% python3 -q
>>> import numpy as np
>>> np.set_printoptions(suppress=True, linewidth=160)
>>> def tidy(a):
...     return np.round(a, 3) + 0
... 
>>> K = np.load("arr.npy")
>>> print(K)
[[  1  -3   9 -27]
 [  1  -2   4  -8]
 [  1  -1   1  -1]
 [  1   0   0   0]]
>>> U, sigma, VT = np.linalg.svd(K)
>>> print(tidy(sigma))
[30.069  2.236  0.917  0.195]
>>> Y = U[:, :1] @ np.diag(sigma[:1]) @ VT[:1]
>>> print(np.linalg.matrix_rank(Y))
1
>>> Y = np.array([[-1, 4], [-1, -2], [-5, 1], [4, -2]])
>>> print(np.einsum("ij,ij->i", K, K))
[820  85   4   1]
>>> print(Y.T @ K.T)
[[-151  -51   -9   -1]
 [  73   28    9    4]]
>>> Y @ K
Traceback (most recent call last):
  File "<python-input-12>", line 1, in <module>
    Y @ K
    ~~^~~
ValueError: matmul: Input operand 1 has a mismatch in its core dimension 0, with gufunc signature (n?,k),(k,m?)->(n?,m?) (size 4 is different from 2)
>>> print(np.einsum("ik,kj->ij", K, Y))
[[-151   73]
 [ -51   28]
 [  -9    9]
 [  -1    4]]
>>> print(np.einsum("ij->j", K))
[  4  -6  14 -36]
>>> x = np.array([1, 2, 0, 1])
>>> print(K @ x)
[-32 -11  -2   1]
>>> print(K @ (2 * x))
[-64 -22  -4   2]
>>> print(K @ np.eye(4)[0])
[1. 1. 1. 1.]
>>> print(np.sign((K @ x).round(6)))
[-1 -1 -1  1]
>>> print(K * x)
[[  1  -6   0 -27]
 [  1  -4   0  -8]
 [  1  -2   0  -1]
 [  1   0   0   0]]
>>> print(np.einsum("ij,j->i", K, x))
[-32 -11  -2   1]
>>> print([round(float(x), 3) for x in np.linalg.svd(K, compute_uv=False)[:3]])
[30.069, 2.236, 0.917]
>>> arr = np.loadtxt("case6.csv", delimiter=",")
>>> print(arr)
[[ 0.24 -0.77  1.81 -2.64  0.13 -1.28]
 [-1.03 -1.6   0.32 -2.15  0.56 -1.63]
 [ 0.87  1.51 -0.57  2.48 -0.47  1.56]
 [ 2.68  0.04 -0.9  -0.11  0.3   2.03]
 [-3.9   1.7  -2.06  2.54 -1.28  0.84]
 [-1.91  6.84  2.8   2.01 -4.42  3.15]
 [-2.84 -0.59  2.79 -0.65 -0.04 -3.98]
 [ 2.13 -3.15 -1.21  0.5   2.46 -1.45]
 [-1.56  2.38 -1.04  0.48 -1.75  2.45]
 [ 1.05 -4.2  -0.1  -4.18  2.22 -2.32]
 [-1.66 -0.07  1.17  0.98  0.02 -2.13]
 [-0.53  2.1   3.28 -2.52 -1.84  0.06]]
>>> w1 = np.array([[-9, 4], [-1, -7], [-8, -8], [-6, -1], [0, -9], [-8, 1]])
>>> beta = np.array([0, 3])
>>> hid = np.maximum(arr @ w1 + beta, 0)
>>> print(tidy((hid > 0).mean(axis=0)))
[0.583 0.583]
>>> print(np.linalg.matrix_rank(hid))
2
>>> print((hid > 0).astype(int))
[[1 0]
 [1 1]
 [0 1]
 [0 1]
 [1 1]
 [0 0]
 [1 0]
 [1 1]
 [0 1]
 [1 1]
 [1 0]
 [0 0]]
>>> W2 = np.array([[-2, 0], [-1, 0]])
>>> print((hid @ W2).round(6).argmax(axis=1))
[1 1 1 1 1 0 1 1 1 1 1 0]
>>> print(w1 @ W2)
[[14  0]
 [ 9  0]
 [24  0]
 [13  0]
 [ 9  0]
 [15  0]]
